In [1]: import numpy as np

In [2]: from numpy import linalg as LA

In [3]: np.set_printoptions(precision=2, suppress=True, linewidth=200, legacy="1.25")

In [4]: W2 = 5 * np.array([[0.4, 0.4, -0.6, -2.3, 1.1],
   ...:     [0.8, -0.2, -0.1, -1.1, 0.6],
   ...:     [0.6, -1.5, 0.1, -1.0, -0.3]])

In [5]: rng = np.random.default_rng(87877)

In [6]: lab = rng.integers(0, 3, 10)

In [7]: mat = W2[lab] + rng.normal(size=(10, 5))

In [8]: mat
Out[8]: 
array([[  4.14,  -7.69,   0.83,  -5.27,  -0.04],
       [  4.11,   0.48,  -2.31,  -4.94,   3.96],
       [  3.37,  -0.88,   1.29,  -7.53,   2.26],
       [  2.11,  -8.81,   0.22,  -4.35,  -3.38],
       [  2.84,  -5.47,  -1.96,  -5.95,  -2.58],
       [  4.16,  -8.07,   1.34,  -5.03,  -0.88],
       [  1.19,   2.54,  -4.52, -11.3 ,   5.27],
       [  0.57,   1.42,  -1.91, -11.13,   6.03],
       [  2.76,  -0.59,   1.22,  -4.61,   1.21],
       [  0.78,   2.48,  -3.09, -12.23,   5.  ]])

In [9]: x0 = np.array([-2, -2, -1, 1, 0])

In [10]: target = mat @ x0

In [11]: np.round(LA.solve(mat.T @ mat, mat.T @ target), 2) + 0
Out[11]: array([-2., -2., -1.,  1.,  0.])

In [12]: np.round(LA.lstsq(mat, target)[0], 2) + 0
Out[12]: array([-2., -2., -1.,  1.,  0.])

In [13]: np.round(LA.pinv(mat) @ mat, 2) + 0
Out[13]: 
array([[1., 0., 0., 0., 0.],
       [0., 1., 0., 0., 0.],
       [0., 0., 1., 0., 0.],
       [0., 0., 0., 1., 0.],
       [0., 0., 0., 0., 1.]])

In [14]: target = target + 0.02 * rng.normal(size=10)

In [15]: target
Out[15]: array([  1.05, -11.79, -13.77,   8.81,   1.27,   1.44, -14.25, -13.22, -10.22, -15.64])

In [16]: coef, *_ = LA.lstsq(mat, target)

In [17]: coef.round()
Out[17]: array([-2., -2., -1.,  1., -0.])

In [18]: np.round(LA.norm(target - mat @ coef), 2)
Out[18]: 0.08

In [19]: [round(float(LA.norm(LA.solve(mat.T @ mat + lam * np.eye(5), mat.T @ target))), 2) for lam in (0, 1, 10, 100)]
Out[19]: [3.16, 2.94, 2.12, 1.22]

In [20]: Xs = mat - mat.mean(axis=0)

In [21]: V = LA.svd(Xs)[2][:2]

In [22]: B = Xs - Xs @ V.T @ V

In [23]: B.std(axis=0)
Out[23]: array([0.66, 0.6 , 1.15, 0.62, 0.86])

In [24]: Q, Rm = LA.qr(mat)

In [25]: Q @ Rm
Out[25]: 
array([[  4.14,  -7.69,   0.83,  -5.27,  -0.04],
       [  4.11,   0.48,  -2.31,  -4.94,   3.96],
       [  3.37,  -0.88,   1.29,  -7.53,   2.26],
       [  2.11,  -8.81,   0.22,  -4.35,  -3.38],
       [  2.84,  -5.47,  -1.96,  -5.95,  -2.58],
       [  4.16,  -8.07,   1.34,  -5.03,  -0.88],
       [  1.19,   2.54,  -4.52, -11.3 ,   5.27],
       [  0.57,   1.42,  -1.91, -11.13,   6.03],
       [  2.76,  -0.59,   1.22,  -4.61,   1.21],
       [  0.78,   2.48,  -3.09, -12.23,   5.  ]])

In [26]: np.trace(Q @ Q.T)
Out[26]: 5.0

In [27]: np.allclose(Rm.T @ Rm, mat.T @ mat)
Out[27]: True

In [28]: round(float(abs(Rm[0, 0])), 2), round(LA.norm(mat[:, 0]), 2)
Out[28]: (9.23, 9.23)

In [29]: Q.shape, Rm.shape
Out[29]: ((10, 5), (5, 5))

In [30]: Xs = mat - mat.mean(axis=0)

In [31]: left, sigma, Vh = LA.svd(Xs, full_matrices=False)

In [32]: round(float((sigma ** 2).sum() ** 2 / (sigma ** 4).sum()), 2)
Out[32]: 1.42

In [33]: np.abs(Vh[-1])
Out[33]: array([0.79, 0.19, 0.03, 0.44, 0.39])

In [34]: Vh[0] * np.sign(Vh[0, np.abs(Vh[0]).argmax()])
Out[34]: array([-0.15,  0.7 , -0.24, -0.43,  0.5 ])

In [35]: LA.matrix_rank(Xs)
Out[35]: 5

In [36]: sigma
Out[36]: array([19.03,  6.33,  4.3 ,  3.3 ,  1.77])

In [37]: np.round(Xs.mean(axis=0), 2) + 0
Out[37]: array([0., 0., 0., 0., 0.])

In [38]: hat = mat @ LA.solve(mat.T @ mat, mat.T)

In [39]: np.round(LA.eigvalsh(hat), 2) + 0
Out[39]: array([0., 0., 0., 0., 0., 1., 1., 1., 1., 1.])

In [40]: lab = rng.integers(0, 2, 6)

In [41]: W0 = (lab[:, None] == lab) * 3 + np.eye(6)

In [42]: W0
Out[42]: 
array([[4., 3., 3., 0., 0., 0.],
       [3., 4., 3., 0., 0., 0.],
       [3., 3., 4., 0., 0., 0.],
       [0., 0., 0., 4., 3., 3.],
       [0., 0., 0., 3., 4., 3.],
       [0., 0., 0., 3., 3., 4.]])

In [43]: # symmetric, so the eigenvalues are real

In [44]: np.flatnonzero(LA.matrix_power((W0 != 0) + (W0.T != 0) + np.eye(6), 6)[5])
Out[44]: array([3, 4, 5])

In [45]: W0 @ W0
Out[45]: 
array([[34., 33., 33.,  0.,  0.,  0.],
       [33., 34., 33.,  0.,  0.,  0.],
       [33., 33., 34.,  0.,  0.,  0.],
       [ 0.,  0.,  0., 34., 33., 33.],
       [ 0.,  0.,  0., 33., 34., 33.],
       [ 0.,  0.,  0., 33., 33., 34.]])

In [46]: Q, V = LA.qr(W0[:, :4])[0], LA.qr(W0[:, 4:])[0]

In [47]: sigma = LA.svd(Q.T @ V, compute_uv=False)

In [48]: (sigma > 0.9).sum()
Out[48]: 1

In [49]: round(float(LA.norm(Q @ Q.T - V @ V.T, 2)), 2)
Out[49]: 1.0

In [50]: u = np.array([0, 2])

In [51]: np.correlate(W0[5], W0[1], "full")
Out[51]: array([ 0.,  0.,  0.,  0.,  0.,  0.,  9., 21., 33., 25., 12.])

In [52]: np.polyval(u, W0[5])
Out[52]: array([2., 2., 2., 2., 2., 2.])

In [53]: W2 = 10 * np.array([[1.9, -0.8, 0.6, 1.5, -1.7, -1.0, -1.2],
    ...:     [1.6, -1.3, 0.8, 0.9, -0.5, 0.5, 1.1],
    ...:     [0.0, -0.9, -0.6, 0.1, -0.7, 0.2, -0.6]])

In [54]: lab = rng.integers(0, 3, 33)

In [55]: m1 = W2[lab] + rng.normal(size=(33, 7))

In [56]: m1
Out[56]: 
array([[  1.51,  -9.87,  -5.84,   0.77,  -6.46,   2.9 ,  -6.35],
       [ -1.04,  -9.38,  -7.19,   0.83,  -5.82,   0.85,  -5.67],
       [ -0.14,  -9.15,  -6.5 ,   0.01,  -7.74,   0.97,  -5.53],
       [ 14.83, -13.4 ,   9.59,   9.17,  -5.76,   4.69,  11.63],
       [ -1.35, -10.43,  -5.47,   0.39,  -6.72,   2.86,  -6.22],
       [ 17.73, -13.55,   8.5 ,   9.91,  -5.9 ,   4.66,  12.01],
       [ 16.59, -11.53,   7.67,   9.26,  -7.07,   4.97,  12.65],
       [  1.19,  -9.94,  -5.29,   1.87,  -5.54,   2.03,  -5.72],
       [ 20.36,  -7.51,   5.2 ,  14.46, -17.34, -10.2 , -10.21],
       [ -0.92,  -9.29,  -5.85,   2.48,  -6.22,   1.78,  -6.  ],
       [ 16.76, -12.41,   8.16,   9.08,  -5.49,   5.12,  10.56],
       [ 16.47, -14.32,   9.35,  10.7 ,  -4.91,   4.65,  12.09],
       [ 16.39, -11.77,   8.94,   8.66,  -3.24,   2.97,  11.33],
       [  0.36,  -9.46,  -7.08,   1.54,  -7.06,   0.33,  -4.73],
       [  0.87,  -8.22,  -6.79,   1.47,  -6.96,   2.5 ,  -6.05],
       [ 19.07,  -9.15,   6.51,  14.02, -16.78, -10.07,  -9.83],
       [ 17.2 ,  -7.71,   5.82,  13.44, -16.22,  -9.94, -12.14],
       [ 19.62,  -7.78,   7.77,  13.54, -17.19, -11.95, -11.29],
       [ -0.19, -10.54,  -5.85,   2.5 ,  -5.75,   2.2 ,  -4.46],
       [ 20.54,  -9.11,   5.5 ,  14.53, -16.2 , -10.15, -14.12],
       [ 19.5 ,  -8.22,   5.95,  15.58, -15.63,  -9.92, -14.24],
       [  1.02,  -8.53,  -6.66,   1.14,  -4.75,   3.71,  -6.56],
       [ 18.9 ,  -8.17,   5.96,  14.7 , -18.18,  -9.56, -14.55],
       [ 16.6 , -12.85,   7.56,   8.67,  -6.4 ,   4.84,  11.33],
       [ 16.89, -14.33,   8.98,   9.84,  -4.62,   6.02,  10.95],
       [ 18.69,  -7.91,   5.71,  15.97, -16.49, -10.82, -12.23],
       [ 17.17, -14.17,   7.38,   8.41,  -5.18,   3.73,  11.85],
       [ -1.1 ,  -6.57,  -5.48,   1.37,  -8.13,   2.33,  -5.61],
       [ 18.72,  -9.2 ,   5.52,  14.34, -16.7 ,  -9.52, -12.49],
       [  0.6 ,  -7.79,  -5.87,  -0.03,  -5.77,   2.21,  -6.02],
       [ -0.16,  -9.27,  -7.1 ,   1.77,  -6.75,   3.2 ,  -5.57],
       [ 19.2 ,  -8.44,   4.09,  15.67, -15.99,  -9.95, -11.44],
       [ 18.92,  -8.26,   6.6 ,  14.68, -17.44,  -8.89, -12.46]])

In [57]: lab = m1[:, 3] > np.median(m1[:, 3])

In [58]: u = m1[lab].mean(axis=0) - m1[~lab].mean(axis=0)

In [59]: lab.astype(int)
Out[59]: array([0, 0, 0, 1, 0, 1, 1, 0, 1, 0, 0, 1, 0, 0, 0, 1, 1, 1, 0, 1, 1, 0, 1, 0, 1, 1, 0, 0, 1, 0, 0, 1, 1])

In [60]: B = np.c_[m1[:, :6] @ np.array([[2, 1, -2, 2, 0, 0],
    ...:     [2, 2, -3, -1, -2, 2],
    ...:     [0, 1, 1, 3, -1, 3],
    ...:     [-3, 3, -2, -2, -2, 1],
    ...:     [1, 0, 1, 3, 1, 2],
    ...:     [0, 3, 0, -3, -2, 0]]), np.array([-2, 4, -3, 0, -4, -1, 3, 1, -4, 2, -5, -4, 3, 1, -2, 1, 5, 3, 1, 1, -1, 5, 0, -2, -5, 5, 0, 0, -5, -3, 2, -4, -1])]

In [61]: B
Out[61]: 
array([[-25.49, -13.04,  12.73, -34.26,  11.76, -49.39,  -2.  ],
       [-29.15, -21.95,  15.55, -35.95,  16.77, -51.15,   4.  ],
       [-26.36, -22.01,  13.47, -36.78,  15.11, -53.28,  -3.  ],
       [-30.41,  39.2 ,  -3.99,  22.15, -16.27,  -0.38,   0.  ],
       [-31.45, -17.93,  21.02, -38.22,  13.11, -50.34,  -4.  ],
       [-27.28,  42.86, -12.04,  22.97, -16.46,  -3.5 ,  -1.  ],
       [-24.73,  43.87, -16.5 ,  13.09, -20.12,  -4.94,   3.  ],
       [-28.64, -12.27,  12.84, -30.  ,  11.83, -44.96,   1.  ],
       [-35.02,  23.3 , -59.23,  13.52, -16.03, -19.63,  -4.  ],
       [-34.09, -12.54,  12.66, -39.1 ,   9.67, -46.09,   2.  ],
       [-24.04,  42.68, -11.76,  20.44, -17.21,  -2.24,  -5.  ],
       [-32.72,  43.24,  -6.93,  25.24, -16.32,   0.3 ,  -4.  ],
       [-19.98,  36.66,  -9.08,  35.41, -11.88,   5.44,   3.  ],
       [-29.9 , -20.02,  10.45, -36.34,  15.19, -52.75,   1.  ],
       [-26.08, -10.44,   6.23, -41.75,   8.33, -49.28,  -2.  ],
       [-39.03,  19.15, -48.99,  18.63, -12.9 , -18.31,   1.  ],
       [-37.57,  18.13, -48.56,  13.83, -13.65, -16.95,   5.  ],
       [-34.12,  16.61, -52.4 ,  27.52, -12.58, -13.09,   3.  ],
       [-34.72, -12.99,  15.38, -36.26,  11.76, -47.62,   1.  ],
       [-36.94,  20.94, -53.5 ,  19.48, -12.23, -19.59,   1.  ],
       [-39.81,  25.98, -55.18,  16.8 , -16.45, -14.28,  -1.  ],
       [-23.18,  -8.16,   9.86, -37.07,   9.27, -45.4 ,   5.  ],
       [-40.82,  23.95, -54.91,   8.57, -18.09, -20.13,   0.  ],
       [-24.91,  38.99, -10.84,  17.65, -15.29,  -7.15,  -2.  ],
       [-29.04,  44.79,  -6.1 ,  23.45, -16.66,  -1.11,  -5.  ],
       [-42.86,  24.03, -56.39,  13.44, -16.68, -15.71,   5.  ],
       [-24.39,  32.63,  -6.44,  27.11,  -8.49,  -8.16,   0.  ],
       [-27.58,  -8.64,   5.59, -46.19,   3.11, -44.49,   0.  ],
       [-40.69,  20.31, -49.71,  12.98, -13.46, -20.89,  -5.  ],
       [-20.07, -14.29,  10.58, -32.5 ,  11.31, -44.74,  -3.  ],
       [-30.91, -10.9 ,  10.74, -45.7 ,   8.96, -51.56,   2.  ],
       [-41.48,  23.56, -56.32,   9.66, -14.64, -20.92,  -4.  ],
       [-40.14,  26.36, -53.26,  10.89, -19.09, -16.93,  -1.  ]])

In [62]: LA.matrix_rank(np.c_[m1, B])
Out[62]: 8

In [63]: LA.norm(LA.qr(m1)[0].T @ B, axis=0) ** 2 / ((B ** 2).sum(axis=0) + 1e-12)
Out[63]: array([1.  , 1.  , 1.  , 1.  , 1.  , 1.  , 0.11])
